$ ipython --no-banner

In [1]: import numpy as np

In [2]: np.set_printoptions(precision=3, suppress=True, linewidth=100, floatmode="fixed")

In [3]: F = np.loadtxt("block1.csv", delimiter=",")

In [4]: F
Out[4]: 
array([[ -2.000,   0.000,   2.000],
       [ -1.000,   2.000,   3.000],
       [  1.000,   5.000,   4.000],
       [  0.000,   3.000,   7.000],
       [ -2.000,   1.000,   6.000],
       [  0.000,   1.000,   9.000],
       [ -2.000,   0.000,   8.000],
       [ -5.000,   3.000,   7.000],
       [ -5.000,   0.000,  10.000],
       [ -3.000,  -1.000,   8.000],
       [ -6.000,  -3.000,   7.000],
       [ -9.000,  -4.000,  10.000],
       [ -9.000,  -3.000,   9.000],
       [-10.000,  -4.000,   9.000],
       [-11.000,  -7.000,  12.000],
       [-14.000, -10.000,  12.000],
       [-16.000, -12.000,  14.000],
       [-16.000, -14.000,  14.000],
       [-16.000, -13.000,  13.000],
       [-13.000, -14.000,  16.000],
       [-15.000, -12.000,  18.000],
       [-17.000, -14.000,  16.000],
       [-19.000, -14.000,  15.000],
       [-20.000, -11.000,  14.000],
       [-18.000, -10.000,  17.000],
       [-17.000, -11.000,  18.000],
       [-15.000, -10.000,  21.000]])

In [5]: Xs = F - F.mean(axis=0)

In [6]: evecs = np.linalg.svd(Xs)[2][:1]

In [7]: other = Xs - Xs @ evecs.T @ evecs

In [8]: np.cov(Xs @ evecs.T, rowvar=False)
Out[8]: array(106.065)

In [9]: np.diag(evecs.T @ evecs)
Out[9]: array([0.433, 0.374, 0.193])

In [10]: proj = F @ np.linalg.solve(F.T @ F, F.T)

In [11]: np.round(np.linalg.eigvalsh(proj), 3) + 0
Out[11]: 
array([0.000, 0.000, 0.000, 0.000, 0.000, 0.000, 0.000, 0.000, 0.000, 0.000, 0.000, 0.000, 0.000,
       0.000, 0.000, 0.000, 0.000, 0.000, 0.000, 0.000, 0.000, 0.000, 0.000, 0.000, 1.000, 1.000,
       1.000])

In [12]: np.round(np.trace(proj), 3)
Out[12]: np.float64(3.0)

In [13]: np.linalg.matrix_rank(np.eye(27) - proj)
Out[13]: np.int64(24)

In [14]: np.allclose(proj @ proj, proj)
Out[14]: True

In [15]: cov = np.cov(F, rowvar=False)

In [16]: np.median(F, axis=0)
Out[16]: array([-10.000,  -4.000,  10.000])

In [17]: cov.shape
Out[17]: (3, 3)

In [18]: round(np.corrcoef(F[:, 1], F[:, 2])[0, 1], 3)
Out[18]: np.float64(-0.859)

In [19]: F.std(axis=0)
Out[19]: array([6.761, 6.314, 4.838])

In [20]: np.argwhere(np.triu(np.abs(np.corrcoef(F.T)) > 0.8, 1))
Out[20]: 
array([[0, 1],
       [0, 2],
       [1, 2]])

In [21]: np.argsort(-F.std(axis=0).round(6), kind="stable")
Out[21]: array([0, 1, 2])

In [22]: np.polyfit(F[:, 1], F[:, 2], 1)
Out[22]: array([-0.658,  7.367])
